$ python -q
>>> import numpy as np
>>> np.set_printoptions(suppress=True, linewidth=160)
>>> rd = lambda a: np.round(a, 2) + 0
>>> out = np.array([[-1, 3, -2, -2, 0],
...     [-2, -2, 1, 2, 2],
...     [2, 3, -1, 2, 1],
...     [1, -2, -2, 3, 3],
...     [-2, -1, -3, 1, 2]])
>>> out[-1] = out[0]
>>> F = out + 0.02 * np.eye(5)
>>> F
array([[-0.98,  3.  , -2.  , -2.  ,  0.  ],
       [-2.  , -1.98,  1.  ,  2.  ,  2.  ],
       [ 2.  ,  3.  , -0.98,  2.  ,  1.  ],
       [ 1.  , -2.  , -2.  ,  3.02,  3.  ],
       [-1.  ,  3.  , -2.  , -2.  ,  0.02]])
>>> Uu, sigma, VT = np.linalg.svd(F, full_matrices=False)
>>> Uu.shape, sigma.shape, VT.shape
((5, 5), (5,), (5, 5))
>>> rd(VT @ VT.T)
array([[1., 0., 0., 0., 0.],
       [0., 1., 0., 0., 0.],
       [0., 0., 1., 0., 0.],
       [0., 0., 0., 1., 0.],
       [0., 0., 0., 0., 1.]])
>>> rd(Uu.T @ Uu)
array([[1., 0., 0., 0., 0.],
       [0., 1., 0., 0., 0.],
       [0., 0., 1., 0., 0.],
       [0., 0., 0., 1., 0.],
       [0., 0., 0., 0., 1.]])
>>> np.allclose(Uu * sigma @ VT, F)
True
>>> rd(np.abs(VT[0]))
array([0.06, 0.72, 0.22, 0.58, 0.31])
>>> rng = np.random.default_rng(73465)
>>> idx = rng.permutation(5)
>>> idx
array([3, 1, 4, 0, 2])
>>> out = F[idx][:, idx]
>>> out
array([[ 3.02, -2.  ,  3.  ,  1.  , -2.  ],
       [ 2.  , -1.98,  2.  , -2.  ,  1.  ],
       [-2.  ,  3.  ,  0.02, -1.  , -2.  ],
       [-2.  ,  3.  ,  0.  , -0.98, -2.  ],
       [ 2.  ,  3.  ,  1.  ,  2.  , -0.98]])
>>> np.allclose(out, F)
False
>>> np.linalg.matrix_rank(out, rtol=0.1)
np.int64(4)
>>> rd(np.linalg.norm(out, 2) / np.linalg.norm(out))
np.float64(0.74)
>>> [round(float(x), 2) for x in np.linalg.svd(out, compute_uv=False)[:3]]
[7.38, 5.32, 3.42]
>>> np.linalg.cond(out) > 100
np.True_
>>> np.argsort(-np.linalg.norm(out, axis=0).round(6), kind="stable")[:3]
array([1, 0, 2])
>>> r0 = np.array([0, -1])
>>> np.array([np.convolve(row, r0, "same") for row in F])
array([[ 0.  ,  0.98, -3.  ,  2.  ,  2.  ],
       [ 0.  ,  2.  ,  1.98, -1.  , -2.  ],
       [ 0.  , -2.  , -3.  ,  0.98, -2.  ],
       [ 0.  , -1.  ,  2.  ,  2.  , -3.02],
       [ 0.  ,  1.  , -3.  ,  2.  ,  2.  ]])
>>> rd(np.correlate(F[4], F[3], "full"))
array([ -3.  ,   5.98,   5.06, -16.04,  -8.98,  11.06,   1.96,  -2.04,   0.02])
>>> np.convolve(F[4], r0)
array([ 0.  ,  1.  , -3.  ,  2.  ,  2.  , -0.02])
>>> np.polyval(r0, F[4])
array([-1., -1., -1., -1., -1.])
